In [1]: import numpy as np

In [2]: import numpy.linalg as la

In [3]: np.set_printoptions(suppress=True, linewidth=120)

In [4]: A = np.load("w.npy")

In [5]: print(A)
[[ 2.796 -3.203 -4.559 -1.013  3.395]
 [ 4.107 -0.096 -4.209 -1.354  3.104]
 [ 2.911 -7.296 -5.85  -2.885  6.288]
 [ 1.304 -7.515 -4.181 -1.922  3.925]
 [ 2.817 -3.037 -4.121 -1.575  3.723]
 [ 1.72  -0.913 -2.582 -0.773  3.118]
 [ 1.402 -4.979 -3.508 -1.374  3.308]
 [ 2.922 -3.87  -4.618 -1.966  4.732]
 [ 2.391 -2.431 -2.296 -2.065  1.914]
 [ 3.599 -4.193 -7.671 -0.611  7.282]
 [ 1.685 -1.327 -3.645  0.381  2.503]
 [ 4.298 -2.109 -5.692 -1.603  4.767]
 [ 1.384 -1.574 -2.285 -0.509  1.696]
 [ 1.313 -3.908 -2.498 -1.605  2.541]
 [ 2.598 -1.002 -2.608 -1.41   1.996]
 [ 1.905 -2.894 -4.073 -1.03   4.789]
 [ 4.639  1.613 -5.797  0.203  3.982]
 [ 2.989 -4.977 -5.605 -1.804  5.383]
 [ 1.285 -7.509 -4.211 -1.878  3.882]
 [ 0.092 -1.094 -0.982  0.216  0.675]
 [ 4.182 -4.194 -5.398 -3.311  5.968]
 [ 0.401 -4.201 -3.481  0.2    3.1  ]
 [ 0.001 -6.6   -1.896 -2.426  3.497]
 [ 2.497 -3.311 -2.813 -2.453  2.878]]

In [6]: x = np.array([0, 3, 1, 5, 1])

In [7]: y = A @ x

In [8]: print(np.round(la.lstsq(A, y)[0], 3) + 0)
[0. 3. 1. 5. 1.]

In [9]: la.solve(A, y)
LinAlgError: Last 2 dimensions of the array must be square


In [10]: print(np.round(la.solve(A.T @ A, A.T @ y), 3) + 0)
[0. 3. 1. 5. 1.]

In [11]: print(np.round(la.pinv(A) @ A, 3) + 0)
[[1. 0. 0. 0. 0.]
 [0. 1. 0. 0. 0.]
 [0. 0. 1. 0. 0.]
 [0. 0. 0. 1. 0.]
 [0. 0. 0. 0. 1.]]

In [12]: rng = np.random.default_rng(1707)

In [13]: y = y + 0.3 * rng.normal(size=24)

In [14]: print(y.round(3))
[-15.448  -7.719 -36.466 -32.409 -17.59   -6.155 -21.87  -21.145 -17.8   -16.397  -3.657 -15.283  -7.251 -19.216
 -10.641 -12.91    3.698 -24.121 -31.499  -2.742 -28.402 -11.86  -29.945 -21.892]

In [15]: b, *_ = la.lstsq(A, y)

In [16]: print(b.round(3))
[1.308 2.437 2.19  5.992 1.325]

In [17]: print(b.round())
[1. 2. 2. 6. 1.]

In [18]: print([round(float(la.norm(la.solve(A.T @ A + lam * np.eye(5), A.T @ y))), 2) for lam in (0, 1, 10, 100)])
[7.08, 5.12, 4.34, 2.87]

In [19]: print(np.round(A.T @ (y - A @ b), 3) + 0)
[0. 0. 0. 0. 0.]

In [20]: print(round(float(la.norm(y - A @ b)), 3))
1.411

In [21]: labels = A[:, 4] > np.median(A[:, 4])

In [22]: f = A[labels].mean(axis=0) - A[~labels].mean(axis=0)

In [23]: print((((A - A.mean(axis=0)) @ f > 0) == labels).mean())
0.875

In [24]: print(f.round(3))
[ 0.872 -2.045 -1.971 -0.754  2.333]

In [25]: cen = (A - A.mean(axis=0)) / A.std(axis=0)

In [26]: print(np.argwhere(np.abs(cen) > 2))
[[ 9  2]
 [ 9  4]
 [16  1]
 [20  3]]

In [27]: print(np.round(cen.std(axis=0), 3))
[1. 1. 1. 1. 1.]

In [28]: b = la.lstsq(np.delete(cen, 0, axis=1), cen[:, 0])[0]

In [29]: print(b.round(3))
[ 0.731 -1.164 -0.662 -0.45 ]

In [30]: W = np.array([[-2, -5, 4, 2, 2, 2],
    ...:     [3, 3, -1, 1, -1, 1],
    ...:     [-1, 3, -2, -3, 5, 1],
    ...:     [1, 4, -5, -5, -5, -4],
    ...:     [3, 1, 0, -1, 1, 4]])

In [31]: b = np.array([1, 2, 0, 1, 3, 2])

In [32]: H = np.maximum(A @ W + b, 0)

In [33]: print(la.matrix_rank(H))
5

In [34]: W2 = np.array([[3, 2], [0, 1], [-2, -2], [0, -1], [-3, 2], [-2, -3]])

In [35]: print(W @ W2)
[[-24 -21]
 [ 12   5]
 [-16  15]
 [ 36  23]
 [ -2  -2]]

In [36]: print((H @ W2).round(6).argmax(axis=1))
[0 0 0 0 0 0 0 0 1 0 0 0 0 1 0 0 0 0 0 0 0 0 1 1]

In [37]: arr = np.load("block2.npy")

In [38]: print(arr.round(3))
[[0.3   0.3   0.3   0.1  ]
 [0.3   0.2   0.3   0.2  ]
 [0.111 0.333 0.222 0.333]
 [0.2   0.2   0.4   0.2  ]]

In [39]: x = np.array([-4, 1, -3, -1])

In [40]: y = arr @ x

In [41]: b, lr = np.zeros(4), 1 / la.norm(arr, 2) ** 2

In [42]: for i in range(60):
    ...:     b -= lr * arr.T @ (arr @ b - y)
    ...:     if i % 10 == 0: print(i, round(la.norm(arr @ b - y), 3))
    ...: 
0 0.696
10 0.427
20 0.284
30 0.209
40 0.17
50 0.146

In [43]: print(b.round(3))
[-3.282  0.029 -3.278 -0.173]

In [44]: print(np.round(la.cond(arr), 3))
12.49

In [45]: x = np.array([4, -9, 9, -3])

In [46]: print(np.round(arr @ np.eye(4)[0], 3))
[0.3   0.3   0.111 0.2  ]

In [47]: print((arr @ x).argmax())
3

In [48]: print(np.round(arr * x, 3))
[[ 1.2   -2.7    2.7   -0.3  ]
 [ 1.2   -1.8    2.7   -0.6  ]
 [ 0.444 -3.     2.    -1.   ]
 [ 0.8   -1.8    3.6   -0.6  ]]

In [49]: print(arr @ np.ones(4))
[1. 1. 1. 1.]

In [50]: print(np.round(arr @ x, 3))
[ 0.9    1.5   -1.556  2.   ]

In [51]: J = np.load("sample19.npy")

In [52]: print(J.round(3))
[[-4.063  7.414  5.34 ]
 [ 2.204  7.904 -5.715]
 [-0.853 -9.26   3.677]
 [-2.615  9.361  2.351]
 [-4.637 -2.138  8.598]
 [ 4.514  2.678 -8.512]
 [ 3.91  -7.729 -4.998]
 [-4.332  6.757  5.964]
 [ 4.919 -4.301 -7.57 ]
 [ 0.732  9.344 -3.486]
 [-4.726 -1.69   8.649]
 [-1.378  9.904  0.063]
 [-3.12  -6.454  6.972]
 [-4.938 -0.305  8.691]
 [-5.056  2.776  8.169]
 [ 2.969  6.732 -6.773]
 [ 3.593 -8.274 -4.316]
 [ 2.591 -9.379 -2.305]
 [-0.571  9.893 -1.341]]

In [53]: left, sigma, VT = la.svd(J)

In [54]: print(np.argmax(sigma[:-1] / (sigma[1:] + 1e-6)) + 1)
2

In [55]: A2 = left[:, :2] @ np.diag(sigma[:2]) @ VT[:2]

In [56]: print(la.matrix_rank(J, rtol=0.05))
2

In [57]: print(round(float(la.norm(J - A2, 2)), 3), round(float(sigma[2]), 3))
0.0 0.0

In [58]: print(round(float(np.abs(J - A2).max()), 3))
0.0

In [59]: print(A2.round(3))
[[-4.063  7.414  5.34 ]
 [ 2.204  7.904 -5.715]
 [-0.853 -9.26   3.677]
 [-2.615  9.361  2.351]
 [-4.637 -2.138  8.598]
 [ 4.514  2.678 -8.512]
 [ 3.91  -7.729 -4.998]
 [-4.332  6.757  5.964]
 [ 4.919 -4.301 -7.57 ]
 [ 0.732  9.344 -3.486]
 [-4.726 -1.69   8.649]
 [-1.378  9.904  0.063]
 [-3.12  -6.454  6.972]
 [-4.938 -0.305  8.691]
 [-5.056  2.776  8.169]
 [ 2.969  6.732 -6.773]
 [ 3.593 -8.274 -4.316]
 [ 2.591 -9.379 -2.305]
 [-0.571  9.893 -1.341]]

In [60]: labels = A2[:, 0] > np.median(A2[:, 0])

In [61]: f = A2[labels].mean(axis=0) - A2[~labels].mean(axis=0)

In [62]: print(np.argsort(-np.abs(f).round(6), kind="stable"))
[2 0 1]

In [63]: print(labels.astype(int))
[0 1 0 0 0 1 1 0 1 1 0 0 0 0 0 1 1 1 1]

In [64]: print((((A2 - A2.mean(axis=0)) @ f > 0) == labels).mean())
1.0

In [65]: W2 = J[[4, 10]].astype(float)

In [66]: for _ in range(4):
    ...:     labels = la.norm(J[:, None] - W2, axis=-1).argmin(axis=1)
    ...:     W2 = np.array([J[labels == j].mean(axis=0) for j in range(2)])
    ...: 

In [67]: print(labels)
[1 1 0 1 0 1 0 1 0 1 1 1 0 1 1 1 0 0 1]

In [68]: print(W2.round(3))
[[ 0.915 -6.791  0.008]
 [-1.438  5.898  1.117]]

In [69]: print(np.round(W2[1] - W2[0], 3))
[-2.353 12.688  1.108]

In [70]: print(np.abs(W2[1] - W2[0]).argmax())
1

In [71]: def softmax(z):
    ...:     e = np.exp(z - z.max(axis=-1, keepdims=True))
    ...:     return e / e.sum(axis=-1, keepdims=True)
    ...: 

In [72]: print(np.round(softmax(W2[0]), 3) + 0)
[0.712 0.    0.288]

In [73]: print(np.round(softmax(10 * W2[0]), 3) + 0)
[1. 0. 0.]

In [74]: print(np.round(softmax(W2[0] + 5), 3) + 0)
[0.712 0.    0.288]

In [75]: scores = W2 @ W2.T / np.sqrt(3)

In [76]: print(softmax(scores).round(6).argmax(axis=1))
[0 1]

In [77]: print(np.round(softmax(scores + np.triu(np.full(scores.shape, -np.inf), 1)), 3) + 0)
[[1. 0.]
 [0. 1.]]

In [78]: print(np.round(softmax(scores), 3) + 0)
[[1. 0.]
 [0. 1.]]

In [79]: print(np.round(softmax(scores)[0] @ W2, 3))
[ 0.915 -6.791  0.008]

In [80]: print(np.round(np.abs(J).max(), 3))
9.904

In [81]: print(np.round(J.sum(axis=0), 3))
[-10.858  23.235  13.46 ]

In [82]: print(np.round(la.svd(J, compute_uv=False), 3) + 0)
[31.619 30.004  0.   ]

In [83]: print(J.shape)
(19, 3)

In [84]: print(la.matrix_rank(J))
2

In [85]: mat = np.load("mat.npy")

In [86]: print(mat)
[[-3. -1.  0.  0.  0.]
 [-1.  3. -1.  0.  0.]
 [ 0. -1. -2. -1.  0.]
 [ 0.  0. -1.  0. -1.]
 [ 0.  0.  0. -1.  0.]]

In [87]: A2 = mat / la.norm(mat, axis=1, keepdims=True)

In [88]: G = A2 @ A2.T

In [89]: print(np.round(la.norm(A2, axis=1), 3))
[1. 1. 1. 1. 1.]

In [90]: print(np.round(np.degrees(np.arccos(np.clip(G[3, 2], -1, 1))), 3))
54.736

In [91]: print(np.argwhere(np.triu(np.abs(G) > 0.95, 1)))
[]

In [92]: print((np.abs(G) > 0.9).astype(int))
[[1 0 0 0 0]
 [0 1 0 0 0]
 [0 0 1 0 0]
 [0 0 0 1 0]
 [0 0 0 0 1]]

In [93]: A2 = mat + rng.integers(-2, 3, (5, 3)) @ rng.integers(-2, 3, (3, 5))

In [94]: print(A2)
[[-6. -6.  1.  4.  7.]
 [ 1.  8. -2. -2. -7.]
 [ 3. -5.  0.  1.  2.]
 [ 4.  0.  0.  0. -4.]
 [-6.  4. -2.  3. -2.]]

In [95]: print(la.matrix_rank(A2 - mat, tol=1e-8))
3

In [96]: print(np.round(la.svd(A2 - mat, compute_uv=False), 3) + 0)
[14.366  9.955  4.064  0.     0.   ]

In [97]: A2 = np.array([[9, 7, 3, 1, 2, -4],
    ...:     [-5, -4, 5, -8, 3, 8],
    ...:     [7, 1, 9, -2, -7, 4],
    ...:     [9, -6, -9, -6, 4, -4],
    ...:     [2, 6, -7, -8, 6, 3],
    ...:     [-2, -1, -1, 5, 0, 9]])

In [98]: feats = A2 + A2.T

In [99]: print(feats)
[[ 18   2  10  10   4  -6]
 [  2  -8   6 -14   9   7]
 [ 10   6  18 -11 -14   3]
 [ 10 -14 -11 -12  -4   1]
 [  4   9 -14  -4  12   3]
 [ -6   7   3   1   3  18]]

In [100]: ev, evecs = la.eigh(feats)

In [101]: print(round(ev.sum(), 3), np.trace(feats))
46.0 46

In [102]: print(np.round(np.abs(evecs[:, -1]), 3))
[0.415 0.057 0.789 0.083 0.434 0.078]

In [103]: print(np.allclose(feats, feats.T))
True

In [104]: print(np.trace(feats))
46

In [105]: print(round(float(np.abs(la.eigvals(feats)).max()), 3))
32.242

In [106]: print(np.allclose(feats @ feats.T, feats.T @ feats))
True

In [107]: x = np.array([3, -3, -5, -2, -2, -4])

In [108]: y = feats @ x

In [109]: b, lr = np.zeros(6), 1 / la.norm(feats, 2) ** 2

In [110]: for i in range(50):
     ...:     b -= lr * feats.T @ (feats @ b - y)
     ...:     if i % 10 == 0: print(i, round(la.norm(feats @ b - y), 3))
     ...: 
0 72.015
10 2.774
20 0.33
30 0.082
40 0.028

In [111]: print(b.round(3))
[ 3.    -3.    -5.    -1.999 -2.    -3.999]

In [112]: th = np.radians(135)

In [113]: R = np.eye(6)

In [114]: R[0, 0] = R[3, 3] = np.cos(th)

In [115]: R[0, 3], R[3, 0] = -np.sin(th), np.sin(th)

In [116]: print(R.round(3))
[[-0.707  0.     0.    -0.707  0.     0.   ]
 [ 0.     1.     0.     0.     0.     0.   ]
 [ 0.     0.     1.     0.     0.     0.   ]
 [ 0.707  0.     0.    -0.707  0.     0.   ]
 [ 0.     0.     0.     0.     1.     0.   ]
 [ 0.     0.     0.     0.     0.     1.   ]]

In [117]: A2 = feats @ R.T

In [118]: print(np.allclose(feats @ feats.T, A2 @ A2.T))
True

In [119]: print(A2.round(3) + 0)
[[-19.799   2.     10.      5.657   4.     -6.   ]
 [  8.485  -8.      6.     11.314   9.      7.   ]
 [  0.707   6.     18.     14.849 -14.      3.   ]
 [  1.414 -14.    -11.     15.556  -4.      1.   ]
 [  0.      9.    -14.      5.657  12.      3.   ]
 [  3.536   7.      3.     -4.95    3.     18.   ]]

In [120]: print(round(la.det(R), 3), round(np.trace(R), 3))
1.0 2.586

In [121]: sigma = 3 * 0.5 ** np.arange(5)

In [122]: E = rng.normal(size=(29, 5)) * rng.permutation(sigma)

In [123]: print(E.round(3))
[[ 0.11   2.043  3.074 -0.492 -0.149]
 [-0.647 -1.212  2.808 -0.406  0.176]
 [ 0.086 -0.578  2.733 -0.58  -0.007]
 [-0.627  1.589  1.429 -1.341 -0.026]
 [ 0.598  3.14  -0.772  0.415  0.009]
 [ 0.142 -0.743  1.11   0.19  -0.2  ]
 [-0.595 -4.247 -0.77  -0.549 -0.141]
 [-0.74  -1.127 -0.401 -0.283 -0.052]
 [-0.403 -3.224  2.824  1.402  0.007]
 [ 0.118  6.714  1.471  0.614  0.007]
 [-0.008 -2.828  0.984  0.492  0.221]
 [ 0.171 -3.148 -0.319 -0.796 -0.045]
 [-0.728 -5.057  3.526  0.03  -0.271]
 [-0.018  0.392 -1.85  -0.88   0.175]
 [ 0.313  0.576 -0.359  0.05   0.109]
 [ 0.323 -2.835  1.363 -1.604  0.124]
 [ 0.58   2.824  0.179  0.599 -0.029]
 [ 0.193  1.302  2.471 -0.776 -0.118]
 [-0.599  3.401 -0.211 -0.025 -0.022]
 [-0.272  2.128  1.416  0.24   0.096]
 [-0.736  1.992 -0.552  0.868 -0.017]
 [ 0.257  0.378 -1.471  0.201  0.288]
 [-0.297  3.066 -1.14   0.654 -0.082]
 [ 0.211  5.284 -0.286  1.33  -0.235]
 [ 0.3    0.975 -1.424  1.105 -0.057]
 [ 0.197 -0.654 -3.451 -1.119  0.047]
 [-0.243  3.844 -0.048 -1.003  0.148]
 [ 0.125  3.231 -0.271 -0.524 -0.135]
 [ 0.03   0.303 -0.125 -0.248 -0.087]]

In [124]: E[:, 5]
IndexError: index 5 is out of bounds for axis 1 with size 5


In [125]: print(round(la.norm(E), 3))
18.627

In [126]: print(np.unravel_index(np.abs(E).argmax(), E.shape))
(np.int64(9), np.int64(1))

In [127]: print(la.matrix_rank(E))
5

In [128]: print(np.count_nonzero(E))
145

In [129]: f, v = E[21], E[10]

In [130]: print(np.round(f @ v, 3))
-2.357

In [131]: pr = (f @ v) / (f @ f) * f

In [132]: print(round(la.norm(f + v) ** 2 + la.norm(f - v) ** 2, 3))
23.502

In [133]: q, evecs = la.qr(E[:, :3])[0], la.qr(E[:, 3:])[0]

In [134]: sigma = la.svd(q.T @ evecs, compute_uv=False)

In [135]: print(np.round(np.degrees(np.arccos(sigma.clip(0, 1))), 3))
[75.699 77.092]

In [136]: cen = (E - E.mean(axis=0)) / E.std(axis=0)

In [137]: print(np.argwhere(np.abs(cen) > 2))
[[ 9  1]
 [12  1]
 [21  4]
 [25  2]]

In [138]: print(np.round(cen.std(axis=0), 3))
[1. 1. 1. 1. 1.]

In [139]: b = la.lstsq(np.delete(cen, 2, axis=1), cen[:, 2])[0]

In [140]: print(b.round(3))
[-0.171 -0.167  0.004 -0.196]

In [141]: print(np.round(1 - np.var(cen[:, 2] - np.delete(cen, 2, axis=1) @ b), 3))
0.116

In [142]: print(np.abs(b).argmax())
3
